% python3 -q
>>> import numpy as np
>>> np.set_printoptions(suppress=True, linewidth=160)
>>> rnd = lambda a: np.round(a, 2) + 0
>>> sigma = 20 * 0.5 ** np.arange(3)
>>> Q, _ = np.linalg.qr(np.array([[-0.6, 1.3, 0.6], [0.1, 0.4, 1.1], [0.9, -0.8, -0.6]]))
>>> rng = np.random.default_rng(720)
>>> K = rng.normal(size=(14, 3)) * sigma @ Q
>>> rnd(K)
array([[  8.88,  20.33,   2.68],
       [  1.94,  17.77,  -3.06],
       [-10.79, -19.27,   4.06],
       [-12.77, -13.53,   5.72],
       [ 12.55,   4.76, -20.47],
       [ 17.51,  13.5 ,   5.27],
       [  2.5 ,  -3.54,  -5.78],
       [ 11.69,  25.66,  -8.79],
       [ 13.62,  20.86,  -7.88],
       [ 13.13,  11.12,   0.02],
       [ 18.27,  25.87, -14.81],
       [-13.69,   0.21,  12.91],
       [ 18.63,  -0.41,  -6.31],
       [  4.21,   5.28,  -4.62]])
>>> proj = K @ np.linalg.solve(K.T @ K, K.T)
>>> rnd(np.diag(proj))
array([0.2 , 0.19, 0.11, 0.08, 0.43, 0.46, 0.06, 0.23, 0.13, 0.15, 0.27, 0.26, 0.41, 0.02])
>>> labels = K[:, 2] > np.median(K[:, 2])
>>> f = K[labels].mean(axis=0) - K[~labels].mean(axis=0)
>>> rnd((((K - K.mean(axis=0)) @ f > 0) == labels).mean())
np.float64(0.57)
>>> labels.astype(int)
array([1, 1, 1, 1, 0, 1, 0, 0, 0, 1, 0, 1, 0, 0])
>>> rnd(f)
array([-11.04,  -6.91,  13.75])
>>> d = np.linalg.norm(K[:, None] - K[None], axis=-1)
>>> np.unravel_index(d.round(6).argmax(), d.shape)
(np.int64(2), np.int64(10))
>>> d.shape
(14, 14)
>>> A = np.array([[-3, 0], [0, -3]])
>>> A
array([[-3,  0],
       [ 0, -3]])
>>> # 2 blocks once reordered
>>> Q, r_ = np.linalg.qr(A)
>>> Q
array([[ 1.,  0.],
       [-0.,  1.]])
>>> Q @ r_
array([[-3.,  0.],
       [ 0., -3.]])
>>> gram = A.T @ A
>>> np.trace(gram), (A ** 2).sum()
(np.int64(18), np.int64(18))
>>> np.diag(gram)
array([9, 9])
>>> (A @ A.T).shape
(2, 2)
>>> rnd(np.linalg.svd(A, compute_uv=False) ** 2)
array([9., 9.])
>>> rnd(np.linalg.eigvalsh(gram)[::-1])
array([9., 9.])
>>> t3 = np.stack([A, -1 * A, A[::-1]])
>>> t3.sum(axis=0)
array([[ 0, -3],
       [-3,  0]])
>>> labels = rng.integers(0, 2, 3)
>>> F = (labels[:, None] == labels) * -3 + np.eye(3)
>>> F
array([[-2., -3., -3.],
       [-3., -2., -3.],
       [-3., -3., -2.]])
>>> # symmetric
>>> x = np.array([3, -2, 1])
>>> y = F @ x
>>> y
array([-3., -8., -5.])
>>> rnd(np.linalg.solve(F, y + F[:, 0]))
array([ 4., -2.,  1.])
>>> rnd(np.linalg.solve(F.T, F[2]))
array([0., 0., 1.])
>>> data = np.triu(rng.random((3, 3)) < 0.8, 1).astype(int)
>>> data = data + data.T
>>> data
array([[0, 1, 1],
       [1, 0, 0],
       [1, 0, 0]])
>>> # null space of dimension 1
>>> [round(float(np.linalg.det(data[:i, :i])), 2) + 0 for i in range(1, 4)]
[0.0, -1.0, 0.0]
>>> try:
...     np.linalg.cholesky(data)
... except np.linalg.LinAlgError as e:
...     print("failed:", e)
... 
failed: Matrix is not positive definite
>>> left, sigma, Vh = np.linalg.svd(data)
>>> rnd(sigma)
array([1.41, 1.41, 0.  ])
>>> A2 = left[:, :2] @ np.diag(sigma[:2]) @ Vh[:2]
>>> rnd(A2)
array([[0., 1., 1.],
       [1., 0., 0.],
       [1., 0., 0.]])
>>> np.linalg.matrix_rank(A2)
np.int64(2)
>>> data @ data
array([[2, 0, 0],
       [0, 1, 1],
       [0, 1, 1]])
>>> L = np.diag(data.sum(axis=1)) - data
>>> (np.linalg.eigvalsh(L) < 1e-8).sum()
np.int64(1)
>>> round(np.linalg.det(L[1:, 1:]))
1
